$ ipython --no-banner

In [1]: import numpy as np

In [2]: from numpy import linalg as LA

In [3]: np.set_printoptions(precision=2, suppress=True, linewidth=100, legacy="1.25")

In [4]: def rd(a):
   ...:     return np.round(a, 2) + 0
   ...: 

In [5]: data = np.array([[3, -3, 2], [-3, 3, -3], [2, -3, 3]])

In [6]: # symmetric

In [7]: rng = np.random.default_rng(88932)

In [8]: labels = rng.permutation(3)

In [9]: labels
Out[9]: array([1, 0, 2])

In [10]: Y = data[labels][:, labels]

In [11]: np.allclose(Y, data)
Out[11]: False

In [12]: Y
Out[12]: 
array([[ 3, -3, -3],
       [-3,  3,  2],
       [-3,  2,  3]])

In [13]: np.trace(Y)
Out[13]: 9

In [14]: W = np.array([[0, -2, 2], [-2, -1, 2], [-1, 1, -2]])

In [15]: c = np.array([-1, -3, 0])

In [16]: H = np.maximum(Y @ W + c, 0)

In [17]: rd((H > 0).mean(axis=0))
Out[17]: array([0.33, 0.67, 0.33])

In [18]: LA.matrix_rank(H)
Out[18]: 2

In [19]: print(H)
[[8 0 6]
 [0 2 0]
 [0 4 0]]

In [20]: W2 = np.array([[0, 2, -5], [-5, 0, -6], [0, 2, 9]])

In [21]: W @ W2
Out[21]: 
array([[ 10,   4,  30],
       [  5,   0,  34],
       [ -5,  -6, -19]])

In [22]: print(H @ W2)
[[  0  28  14]
 [-10   0 -12]
 [-20   0 -24]]

In [23]: rd(LA.eigvalsh(data).min())
Out[23]: -0.36

In [24]: q, vecs = LA.qr(data[:, :2])[0], LA.qr(data[:, 2:])[0]

In [25]: sig = LA.svd(q.T @ vecs, compute_uv=False)

In [26]: (sig > 0.9).sum()
Out[26]: 1

In [27]: print(rd(LA.det(data[::-1])))
3.0

In [28]: print(rd(LA.eigvals(data).sum().real))
9.0

In [29]: rd(LA.det(2 * data)), rd(LA.det(data))
Out[29]: (-24.0, -3.0)

In [30]: rd(np.poly(data))
Out[30]: array([ 1., -9.,  5.,  3.])

In [31]: np.kron(np.eye(2, dtype=int), data)
Out[31]: 
array([[ 3, -3,  2,  0,  0,  0],
       [-3,  3, -3,  0,  0,  0],
       [ 2, -3,  3,  0,  0,  0],
       [ 0,  0,  0,  3, -3,  2],
       [ 0,  0,  0, -3,  3, -3],
       [ 0,  0,  0,  2, -3,  3]])

In [32]: np.einsum("ii->", data)
Out[32]: 9

In [33]: arr = np.array([[5, 6, 7, 8, 9], [10, 11, 12, 13, 14], [15, 16, 17, 18, 19]])

In [34]: arr
Out[34]: 
array([[ 5,  6,  7,  8,  9],
       [10, 11, 12, 13, 14],
       [15, 16, 17, 18, 19]])

In [35]: # rank 2

In [36]: r = LA.matrix_rank(arr)

In [37]: print(r)
2

In [38]: N = LA.svd(arr)[2][r:].T

In [39]: [int(LA.matrix_rank(arr[:, :j + 1])) for j in range(5)]
Out[39]: [1, 2, 2, 2, 2]

In [40]: print(rd(N @ N.T))
[[ 0.4 -0.4 -0.2  0.   0.2]
 [-0.4  0.7 -0.2 -0.1  0. ]
 [-0.2 -0.2  0.8 -0.2 -0.2]
 [ 0.  -0.1 -0.2  0.7 -0.4]
 [ 0.2  0.  -0.2 -0.4  0.4]]

In [41]: np.allclose(arr @ N, 0)
Out[41]: True

In [42]: N.shape
Out[42]: (5, 3)

In [43]: print([int(LA.matrix_rank(np.delete(arr, i, axis=0))) for i in range(3)])
[2, 2, 2]

In [44]: labels = rng.permutation(3)

In [45]: Y = data[:, labels] * rng.choice([-1, 1], 3)

In [46]: Y
Out[46]: 
array([[ 3,  2,  3],
       [-3, -3, -3],
       [ 3,  3,  2]])

In [47]: left, _, VT = LA.svd(data.T @ Y)

In [48]: rd(LA.lstsq(data, Y)[0])
Out[48]: 
array([[ 0.,  0.,  1.],
       [-1.,  0.,  0.],
       [ 0.,  1.,  0.]])

In [49]: labels
Out[49]: array([1, 2, 0])

In [50]: C2 = arr.T @ arr

In [51]: np.diag(C2)
Out[51]: array([350, 413, 482, 557, 638])

In [52]: print(C2)
[[350 380 410 440 470]
 [380 413 446 479 512]
 [410 446 482 518 554]
 [440 479 518 557 596]
 [470 512 554 596 638]]

In [53]: np.allclose(C2, C2.T)
Out[53]: True

In [54]: print(rd(LA.svd(arr, compute_uv=False) ** 2))
[2436.92    3.08    0.  ]

In [55]: LA.matrix_rank(C2)
Out[55]: 2

In [56]: np.trace(C2), (arr ** 2).sum()
Out[56]: (2440, 2440)

In [57]: X = np.loadtxt("block11.csv", delimiter=",")

In [58]: X
Out[58]: 
array([[1., 0., 0., 0., 0., 0., 0., 0., 0.],
       [0., 3., 0., 0., 0., 0., 0., 0., 0.],
       [0., 0., 2., 0., 0., 0., 0., 0., 0.],
       [0., 0., 0., 0., 0., 0., 0., 0., 0.],
       [0., 0., 0., 0., 2., 0., 0., 0., 0.],
       [0., 0., 0., 0., 0., 2., 0., 0., 0.],
       [0., 0., 0., 0., 0., 0., 3., 0., 0.],
       [0., 0., 0., 0., 0., 0., 0., 2., 0.],
       [0., 0., 0., 0., 0., 0., 0., 0., 2.]])

In [59]: # null space of dimension 1

In [60]: f = np.array([-2, -8, -7])

In [61]: Y = data + np.outer(f, np.eye(3)[0])

In [62]: LA.matrix_rank(Y - data)
Out[62]: 1

In [63]: rd(LA.det(Y) / LA.det(data)), rd(1 + LA.solve(data, f)[0])
Out[63]: (16.0, 16.0)

In [64]: w, vecs = LA.eigh(X)

In [65]: x = np.array([2, 1, 3, 1, 3, 2, 2, 0, 0])

In [66]: print(rd(x @ X @ x / (x @ x)), w[0], w[-1])
1.97 0.0 3.0

In [67]: vecs * np.maximum(w, 0) @ vecs.T
Out[67]: 
array([[1., 0., 0., 0., 0., 0., 0., 0., 0.],
       [0., 3., 0., 0., 0., 0., 0., 0., 0.],
       [0., 0., 2., 0., 0., 0., 0., 0., 0.],
       [0., 0., 0., 0., 0., 0., 0., 0., 0.],
       [0., 0., 0., 0., 2., 0., 0., 0., 0.],
       [0., 0., 0., 0., 0., 2., 0., 0., 0.],
       [0., 0., 0., 0., 0., 0., 3., 0., 0.],
       [0., 0., 0., 0., 0., 0., 0., 2., 0.],
       [0., 0., 0., 0., 0., 0., 0., 0., 2.]])

In [68]: vecs * np.abs(w) @ vecs.T
Out[68]: 
array([[1., 0., 0., 0., 0., 0., 0., 0., 0.],
       [0., 3., 0., 0., 0., 0., 0., 0., 0.],
       [0., 0., 2., 0., 0., 0., 0., 0., 0.],
       [0., 0., 0., 0., 0., 0., 0., 0., 0.],
       [0., 0., 0., 0., 2., 0., 0., 0., 0.],
       [0., 0., 0., 0., 0., 2., 0., 0., 0.],
       [0., 0., 0., 0., 0., 0., 3., 0., 0.],
       [0., 0., 0., 0., 0., 0., 0., 2., 0.],
       [0., 0., 0., 0., 0., 0., 0., 0., 2.]])

In [69]: m1 = np.loadtxt("mat.csv", delimiter=",")

In [70]: print(m1)
[[ 1. -2.  4. -8.]
 [ 1. -1.  1. -1.]
 [ 1.  0.  0.  0.]]

In [71]: Y = m1 / LA.norm(m1, axis=1, keepdims=True)

In [72]: C2 = Y @ Y.T

In [73]: (C2 - 2 * np.eye(3)).round(6).argmax(axis=1)
Out[73]: array([1, 0, 1])

In [74]: (np.abs(C2) > 0.9).astype(int)
Out[74]: 
array([[1, 0, 0],
       [0, 1, 0],
       [0, 0, 1]])

In [75]: print(rd(C2[2]))
[0.11 0.5  1.  ]

In [76]: rd(C2)
Out[76]: 
array([[1.  , 0.81, 0.11],
       [0.81, 1.  , 0.5 ],
       [0.11, 0.5 , 1.  ]])

In [77]: print(rd(np.degrees(np.arccos(np.clip(C2[2, 1], -1, 1)))))
60.0

In [78]: hat = np.triu(np.array([[-1, -2, 3], [-7, 1, -8], [4, -8, -7]]), 1) + np.eye(3)

In [79]: Y = hat @ C2 @ LA.inv(hat)

In [80]: rd(Y)
Out[80]: 
array([[ -0.3 ,  -0.29,   0.7 ],
       [ -0.05,  -3.11, -32.21],
       [  0.11,   0.72,   6.41]])

In [81]: rd(hat @ C2 - C2 @ hat)
Out[81]: 
array([[-1.3 ,  1.5 ,  5.51],
       [-0.87, -2.37, -2.44],
       [ 0.  ,  0.22,  3.67]])

In [82]: np.trace(Y), np.trace(C2)
Out[82]: (3.0, 3.0)

In [83]: rd(np.poly(Y))
Out[83]: array([ 1.  , -3.  ,  2.08, -0.16])

In [84]: W = np.array([[4, 2, 3, 4, 0, 1],
    ...:     [2, 2, 5, 1, 0, 4],
    ...:     [4, 0, 1, 3, 2, 1],
    ...:     [1, 1, 4, 1, 3, 4]])

In [85]: c = np.array([2, 3, -2, -1, 5, -4])

In [86]: H = np.maximum(m1 @ W + c, 0)

In [87]: print(H)
[[10.  0.  0.  5.  0.  0.]
 [ 7.  2.  0.  4.  4.  0.]
 [ 6.  5.  1.  3.  5.  0.]]

In [88]: print(rd((H > 0).mean(axis=0)))
[1.   0.67 0.33 1.   0.67 0.  ]

In [89]: W2 = np.array([[5, -9, 1],
    ...:     [8, -8, 1],
    ...:     [1, -8, 0],
    ...:     [-3, 6, 8],
    ...:     [8, 7, 7],
    ...:     [-7, 3, 6]])

In [90]: H @ W2
Out[90]: 
array([[ 35., -60.,  50.],
       [ 71., -27.,  69.],
       [102., -49.,  70.]])

In [91]: W @ W2
Out[91]: 
array([[ 20, -49,  44],
       [  0, -56,  36],
       [ 21,  -9,  48],
       [ 10, -10,  55]])

In [92]: (H @ W2).round(6).argmax(axis=1)
Out[92]: array([2, 0, 0])

In [93]: M = np.load("w.npy")

In [94]: M
Out[94]: 
array([[-1.3 , -0.2 , -0.8 , -2.  ,  0.4 ,  0.5 , -1.1 , -1.  , -1.  ,  0.7 ,  0.6 ],
       [-0.8 , -2.1 , -0.2 , -1.5 ,  0.8 , -0.2 ,  0.1 ,  1.6 ,  1.  , -0.7 , -0.2 ],
       [ 2.2 ,  0.  ,  1.3 , -1.4 ,  1.  , -1.9 ,  0.  , -1.9 ,  0.4 , -0.3 ,  0.2 ],
       [-0.2 ,  0.1 , -1.2 ,  1.2 ,  0.5 , -0.2 , -1.3 ,  1.  ,  0.2 , -0.2 ,  0.6 ],
       [-0.8 , -1.4 ,  0.8 , -0.7 , -2.  , -0.1 ,  1.8 , -1.6 ,  0.1 , -1.5 ,  2.1 ],
       [ 2.15, -0.43,  2.  , -1.33,  1.19, -2.4 , -0.26, -1.89, -0.34, -0.47, -0.27],
       [ 0.8 ,  0.9 ,  0.5 , -1.7 ,  1.3 ,  0.  ,  0.4 ,  0.4 ,  0.8 , -1.2 , -2.1 ]])

In [95]: x = np.array([-2, -1, -2, 1, -1, -2, -1, 2, -2, 0, 0])

In [96]: print(M * x)
[[ 2.6   0.2   1.6  -2.   -0.4  -1.    1.1  -2.    2.    0.    0.  ]
 [ 1.6   2.1   0.4  -1.5  -0.8   0.4  -0.1   3.2  -2.   -0.   -0.  ]
 [-4.4  -0.   -2.6  -1.4  -1.    3.8  -0.   -3.8  -0.8  -0.    0.  ]
 [ 0.4  -0.1   2.4   1.2  -0.5   0.4   1.3   2.   -0.4  -0.    0.  ]
 [ 1.6   1.4  -1.6  -0.7   2.    0.2  -1.8  -3.2  -0.2  -0.    0.  ]
 [-4.3   0.43 -4.   -1.33 -1.19  4.8   0.26 -3.78  0.68 -0.   -0.  ]
 [-1.6  -0.9  -1.   -1.7  -1.3  -0.   -0.4   0.8  -1.6  -0.   -0.  ]]

In [97]: rd(M @ x)
Out[97]: array([  2.1 ,   3.3 , -10.2 ,   6.7 ,  -2.3 ,  -8.43,  -7.7 ])

In [98]: LA.norm(M @ x) <= LA.norm(M, 2) * LA.norm(x) + 1e-9
Out[98]: True

In [99]: rd((M * x).sum(axis=1))
Out[99]: array([  2.1 ,   3.3 , -10.2 ,   6.7 ,  -2.3 ,  -8.43,  -7.7 ])

In [100]: rd(M @ (2 * x))
Out[100]: array([  4.2 ,   6.6 , -20.4 ,  13.4 ,  -4.6 , -16.86, -15.4 ])

In [101]: Y = np.array([[9, 0],
     ...:     [6, 3],
     ...:     [4, -8],
     ...:     [-3, 9],
     ...:     [6, 0],
     ...:     [2, -5],
     ...:     [4, 3],
     ...:     [7, -3],
     ...:     [3, -5],
     ...:     [1, 0],
     ...:     [-5, 2]])

In [102]: LA.matrix_rank(M @ Y)
Out[102]: 2

In [103]: LA.matrix_rank(np.vstack([M, Y.T]))
Out[103]: 9

In [104]: print(rd(np.einsum("ij,ij->i", M, M)))
[10.84 12.12 17.    6.35 20.21 21.8  13.09]

In [105]: K = np.load("layer2.npy")

In [106]: print(K)
[[2 0 0 0 0 0 0 0 0]
 [0 3 0 0 0 0 0 0 0]
 [2 3 0 0 0 0 0 0 0]
 [1 2 0 1 0 0 0 0 0]
 [3 0 0 1 0 0 0 0 0]
 [2 2 0 1 2 0 0 0 0]
 [0 1 2 2 2 0 1 0 0]
 [3 1 2 1 0 2 2 0 0]
 [2 3 3 2 2 2 1 0 1]]

In [107]: # triangular, det is the product of the diagonal

In [108]: np.unique(X.round(6), axis=0).shape
Out[108]: (9, 9)

In [109]: rd(np.trace(LA.pinv(X) @ X))
Out[109]: 8.0

In [110]: rd(X @ LA.pinv(X) @ X)
Out[110]: 
array([[1., 0., 0., 0., 0., 0., 0., 0., 0.],
       [0., 3., 0., 0., 0., 0., 0., 0., 0.],
       [0., 0., 2., 0., 0., 0., 0., 0., 0.],
       [0., 0., 0., 0., 0., 0., 0., 0., 0.],
       [0., 0., 0., 0., 2., 0., 0., 0., 0.],
       [0., 0., 0., 0., 0., 2., 0., 0., 0.],
       [0., 0., 0., 0., 0., 0., 3., 0., 0.],
       [0., 0., 0., 0., 0., 0., 0., 2., 0.],
       [0., 0., 0., 0., 0., 0., 0., 0., 2.]])

In [111]: LA.lstsq(X[:-1].T, X[-1])[2]
Out[111]: 7
